>>> import numpy as np
>>> from numpy import linalg as LA
>>> np.set_printoptions(precision=1, suppress=True, linewidth=140, legacy="1.25")
>>> E = np.loadtxt("mat.csv", delimiter=",")
>>> E
array([[5., 1., 1., 1., 1., 1., 1.],
       [1., 5., 1., 1., 1., 1., 1.],
       [1., 1., 5., 1., 1., 1., 1.],
       [1., 1., 1., 5., 1., 1., 1.],
       [1., 1., 1., 1., 5., 1., 1.],
       [1., 1., 1., 1., 1., 5., 1.],
       [1., 1., 1., 1., 1., 1., 5.]])
>>> # equal to its transpose
>>> np.sort(np.abs(LA.eigvals(E)))
array([ 4.,  4.,  4.,  4.,  4.,  4., 11.])
>>> np.round(LA.det(E), 1)
45056.0
>>> LA.determinant(E)
Traceback (most recent call last):
  File "<python-input-8>", line 1, in <module>
    LA.determinant(E)
    ^^^^^^^^^^^^^^
AttributeError: module 'numpy.linalg' has no attribute 'determinant'
>>> E @ E
array([[31., 15., 15., 15., 15., 15., 15.],
       [15., 31., 15., 15., 15., 15., 15.],
       [15., 15., 31., 15., 15., 15., 15.],
       [15., 15., 15., 31., 15., 15., 15.],
       [15., 15., 15., 15., 31., 15., 15.],
       [15., 15., 15., 15., 15., 31., 15.],
       [15., 15., 15., 15., 15., 15., 31.]])
>>> np.allclose(E, E.T)
True
>>> W0 = np.load("out16.npy")
>>> W0.round(1) + 0
array([[ 2.3,  1.9, -1.4, -1. ,  1.3,  0.9, -2.6,  2. ,  0.6,  3.7, -0.6, -2.2, -0.9],
       [ 0.7, -2.6,  0.5,  1. ,  0.8, -0.2,  2.6, -0.7, -0.1, -3.4, -0.5,  2.8,  1.6],
       [ 2. , -0.8,  0.1,  1.8,  0.3,  1.4, -1.4,  0.6,  0. ,  1.9, -0.6, -2.3,  0.2],
       [ 4.7, -1.1, -1.3,  0.2,  3.2,  1.3, -0.1,  2. ,  0.7,  0.6, -1.7,  0.7,  1.1],
       [-2.5, -0.3,  0.8, -0.2, -1.3, -1.1,  1.5, -1.4, -0.4, -2.2,  0.8,  1.4,  0.1],
       [ 3.3,  2.7, -2.7, -3.6,  3.3,  0.1, -1.3,  2.9,  1.2,  2.2, -1. ,  0.9, -0.7],
       [ 2.8, -1. , -0.8, -0.1,  2.1,  0.6,  0.5,  1.1,  0.4, -0.4, -1.1,  1.2,  0.9],
       [-4.1,  3.9, -1.3, -6.2, -0.1, -3.4,  2.1, -0.4,  0.5, -2.8,  1.3,  4.9, -1.5],
       [ 1.4, -1.1,  0.1,  1. ,  0.6,  0.6,  0.1,  0.2,  0. ,  0. , -0.5, -0.2,  0.6],
       [ 1.2, -0.4, -0.5, -0.5,  1.2,  0. ,  0.7,  0.5,  0.3, -0.8, -0.5,  1.4,  0.5]])
>>> # looks like rank 3
>>> rk = LA.matrix_rank(W0)
>>> rk
3
>>> null = LA.svd(W0)[2][rk:].T
>>> LA.matrix_rank(W0.T @ W0), LA.matrix_rank(W0 @ W0.T)
(3, 3)
>>> [int(LA.matrix_rank(np.delete(W0, i, axis=0))) for i in range(10)]
[3, 3, 3, 3, 3, 3, 3, 3, 3, 3]
>>> np.allclose(W0 @ null, 0)
True
>>> U, sigma, VT = LA.svd(W0)
>>> V = VT[:(sigma > 1e-8).sum()]
>>> rng = np.random.default_rng(892610)
>>> vec = W0[5] + 5 * W0[8] + rng.integers(2) * np.eye(13)[3]
>>> vec.round(1) + 0
array([10.1, -2.7, -2.4,  2.5,  6.2,  3.2, -0.9,  4.1,  1.3,  2.1, -3.5,  0. ,  2.3])
>>> print(np.round(np.diag(V.T @ V), 1) + 0)
[0.5 0.3 0.1 0.4 0.3 0.1 0.2 0.1 0.  0.4 0.1 0.4 0.1]
>>> LA.matrix_rank(np.vstack([W0, vec]))
4
>>> print(np.allclose(V.T @ V @ vec, vec))
False
>>> round(LA.norm(vec - V.T @ V @ vec), 1)
0.8
>>> round(np.trace(LA.pinv(W0) @ W0), 1)
3.0
>>> try:
...     LA.inv(W0)
... except LA.LinAlgError as e:
...     print("failed:", e)
... 
failed: Last 2 dimensions of the array must be square
>>> print([round(float(x), 1) for x in LA.svd(W0, compute_uv=False)[:3]])
[14.0, 11.2, 8.8]
>>> print(np.argsort(-LA.norm(W0, axis=0).round(6), kind="stable")[:3])
[ 0  3 11]
>>> LA.cond(W0) > 100
True
>>> round(float(LA.norm(W0, 2) / LA.norm(W0)), 1)
0.7
>>> mat = np.load("m.npy")
>>> mat
array([[-0.3, -6. , -1.6,  3.8,  6.8],
       [ 1.1,  4.9, -6.1, -0.8,  6.1],
       [ 0.7,  7.7, -0.5, -4.1, -4.8],
       [ 0.6, -0.2, -5.2,  1.8,  8.4],
       [ 0.3, -2. , -4.4,  2.5,  8.4],
       [-1.2, -8.2,  4.5,  3.1, -1.2],
       [-0.3, -6.1, -1.5,  3.9,  6.8],
       [ 0.8,  8.2, -1.4, -4.1, -3.7],
       [ 0.9,  2.8, -6. ,  0.3,  7.5],
       [ 0.1,  4.9,  2.5, -3.5, -7.6],
       [ 0.3,  6. ,  1.6, -3.8, -6.8],
       [ 1. ,  4. , -6.1, -0.3,  6.8],
       [ 0.2,  5.4,  2.1, -3.7, -7.3]])
>>> # rows and columns are dependent
>>> cov = mat.T @ mat
>>> (mat @ mat.T).shape
(13, 13)
>>> np.allclose(cov, cov.T)
True
>>> np.round(LA.svd(mat, compute_uv=False) ** 2, 1) + 0
array([864.5, 435.5,   0. ,   0. ,   0. ])
>>> np.round(LA.eigvalsh(cov)[::-1], 1) + 0
array([864.5, 435.5,   0. ,   0. ,   0. ])
>>> out = mat / np.sqrt((mat ** 2).mean(axis=1, keepdims=True))
>>> print(LA.matrix_rank(mat - mat.mean(axis=1, keepdims=True)))
2
>>> LA.matrix_rank(out) == LA.matrix_rank(mat)
True
>>> C = mat[[2, 10]].astype(float)
>>> for _ in range(3):
...     idx = LA.norm(mat[:, None] - C, axis=-1).argmin(axis=1)
...     C = np.array([mat[idx == j].mean(axis=0) for j in range(2)])
... 
>>> idx
array([0, 0, 1, 0, 0, 1, 0, 1, 0, 1, 1, 0, 1])
>>> np.abs(C[1] - C[0]).argmax()
4
>>> np.bincount(idx)
array([7, 6])
>>> idx = rng.integers(0, 2, 10)
>>> M = (idx[:, None] == idx) * 4 + np.eye(10)
>>> print(M)
[[5. 4. 4. 0. 4. 4. 0. 0. 4. 4.]
 [4. 5. 4. 0. 4. 4. 0. 0. 4. 4.]
 [4. 4. 5. 0. 4. 4. 0. 0. 4. 4.]
 [0. 0. 0. 5. 0. 0. 4. 4. 0. 0.]
 [4. 4. 4. 0. 5. 4. 0. 0. 4. 4.]
 [4. 4. 4. 0. 4. 5. 0. 0. 4. 4.]
 [0. 0. 0. 4. 0. 0. 5. 4. 0. 0.]
 [0. 0. 0. 4. 0. 0. 4. 5. 0. 0.]
 [4. 4. 4. 0. 4. 4. 0. 0. 5. 4.]
 [4. 4. 4. 0. 4. 4. 0. 0. 4. 5.]]
>>> # symmetric
>>> vals, V = LA.eigh(M)
>>> vec = np.array([3, -3, -2, -2, 3, -2, 0, 0, 0, -3])
>>> np.round(V * np.sqrt(vals) @ V.T, 1) + 0
array([[1.6, 0.6, 0.6, 0. , 0.6, 0.6, 0. , 0. , 0.6, 0.6],
       [0.6, 1.6, 0.6, 0. , 0.6, 0.6, 0. , 0. , 0.6, 0.6],
       [0.6, 0.6, 1.6, 0. , 0.6, 0.6, 0. , 0. , 0.6, 0.6],
       [0. , 0. , 0. , 1.9, 0. , 0. , 0.9, 0.9, 0. , 0. ],
       [0.6, 0.6, 0.6, 0. , 1.6, 0.6, 0. , 0. , 0.6, 0.6],
       [0.6, 0.6, 0.6, 0. , 0.6, 1.6, 0. , 0. , 0.6, 0.6],
       [0. , 0. , 0. , 0.9, 0. , 0. , 1.9, 0.9, 0. , 0. ],
       [0. , 0. , 0. , 0.9, 0. , 0. , 0.9, 1.9, 0. , 0. ],
       [0.6, 0.6, 0.6, 0. , 0.6, 0.6, 0. , 0. , 1.6, 0.6],
       [0.6, 0.6, 0.6, 0. , 0.6, 0.6, 0. , 0. , 0.6, 1.6]])
>>> out = M + rng.integers(-2, 3, (10, 2)) @ rng.integers(-2, 3, (2, 10))
>>> out
array([[ 5.,  6., -4., -2.,  4.,  2.,  0., -2., -2.,  6.],
       [ 6.,  9.,  0.,  0.,  6.,  4.,  0.,  2.,  0.,  2.],
       [ 7.,  9.,  3.,  1.,  7.,  5.,  0.,  4.,  1.,  0.],
       [ 1.,  0.,  6.,  7.,  1.,  2.,  4.,  7.,  4., -3.],
       [ 7.,  8.,  6.,  2.,  8.,  6.,  0.,  5.,  4., -1.],
       [ 2.,  2.,  0., -2.,  2.,  3.,  0., -4.,  2.,  8.],
       [-3., -4., -2.,  2., -3., -2.,  5., -1.,  0.,  5.],
       [ 0.,  1., -4.,  3.,  0., -1.,  4.,  4., -3.,  1.],
       [ 1.,  0.,  2., -2.,  1.,  2.,  0., -5.,  5.,  9.],
       [ 2.,  1.,  4., -1.,  2.,  3.,  0., -3.,  5.,  8.]])
>>> out - M
array([[ 0.,  2., -8., -2.,  0., -2.,  0., -2., -6.,  2.],
       [ 2.,  4., -4.,  0.,  2.,  0.,  0.,  2., -4., -2.],
       [ 3.,  5., -2.,  1.,  3.,  1.,  0.,  4., -3., -4.],
       [ 1.,  0.,  6.,  2.,  1.,  2.,  0.,  3.,  4., -3.],
       [ 3.,  4.,  2.,  2.,  3.,  2.,  0.,  5.,  0., -5.],
       [-2., -2., -4., -2., -2., -2.,  0., -4., -2.,  4.],
       [-3., -4., -2., -2., -3., -2.,  0., -5.,  0.,  5.],
       [ 0.,  1., -4., -1.,  0., -1.,  0., -1., -3.,  1.],
       [-3., -4., -2., -2., -3., -2.,  0., -5.,  0.,  5.],
       [-2., -3.,  0., -1., -2., -1.,  0., -3.,  1.,  3.]])
>>> np.abs(out - M).sum(axis=1)
array([24., 20., 26., 22., 26., 24., 26., 12., 26., 16.])
>>> np.round(LA.svd(out - M, compute_uv=False), 1) + 0
array([22.7, 16.3,  0. ,  0. ,  0. ,  0. ,  0. ,  0. ,  0. ,  0. ])
>>> print(np.trace(out))
57.0
>>> np.allclose(out, out.T)
False
>>> np.sort(np.abs(LA.eigvals(out)))
array([ 1. ,  1. ,  1. ,  1. ,  1. ,  1. ,  2.9, 11.9, 11.9, 25.3])
>>> out @ out
array([[  73.,   88.,    8.,  -32.,   72.,   56.,  -16.,  -32.,   24.,   88.],
       [ 138.,  177.,   12.,   -4.,  138.,  100.,    8.,   22.,   24.,   98.],
       [ 171.,  220.,   15.,   10.,  171.,  122.,   20.,   49.,   24.,  103.],
       [  51.,   60.,   22.,   75.,   51.,   42.,   76.,   81.,   24.,   39.],
       [ 197.,  248.,   34.,   18.,  198.,  146.,   28.,   59.,   44.,  125.],
       [  58.,   56.,   44.,  -44.,   58.,   61.,  -24.,  -66.,   64.,  122.],
       [ -81., -116.,   14.,   18.,  -81.,  -46.,   29.,  -27.,   24.,   19.],
       [ -34.,  -40.,  -20.,   44.,  -34.,  -28.,   48.,   35.,  -16.,  -10.],
       [  51.,   40.,   62.,  -50.,   51.,   62.,  -28.,  -83.,   85.,  139.],
       [  84.,   84.,   64.,  -36.,   84.,   84.,  -16.,  -56.,   84.,  145.]])
>>> (out + out.T) / 2
array([[ 5. ,  6. ,  1.5, -0.5,  5.5,  2. , -1.5, -1. , -0.5,  4. ],
       [ 6. ,  9. ,  4.5,  0. ,  7. ,  3. , -2. ,  1.5,  0. ,  1.5],
       [ 1.5,  4.5,  3. ,  3.5,  6.5,  2.5, -1. ,  0. ,  1.5,  2. ],
       [-0.5,  0. ,  3.5,  7. ,  1.5,  0. ,  3. ,  5. ,  1. , -2. ],
       [ 5.5,  7. ,  6.5,  1.5,  8. ,  4. , -1.5,  2.5,  2.5,  0.5],
       [ 2. ,  3. ,  2.5,  0. ,  4. ,  3. , -1. , -2.5,  2. ,  5.5],
       [-1.5, -2. , -1. ,  3. , -1.5, -1. ,  5. ,  1.5,  0. ,  2.5],
       [-1. ,  1.5,  0. ,  5. ,  2.5, -2.5,  1.5,  4. , -4. , -1. ],
       [-0.5,  0. ,  1.5,  1. ,  2.5,  2. ,  0. , -4. ,  5. ,  7. ],
       [ 4. ,  1.5,  2. , -2. ,  0.5,  5.5,  2.5, -1. ,  7. ,  8. ]])
>>> round(np.abs(LA.eigvals(out)).max(), 1)
25.3
>>> LA.determinant(out)
Traceback (most recent call last):
  File "<python-input-69>", line 1, in <module>
    LA.determinant(out)
    ^^^^^^^^^^^^^^
AttributeError: module 'numpy.linalg' has no attribute 'determinant'
>>> np.allclose(out @ out.T, out.T @ out)
False
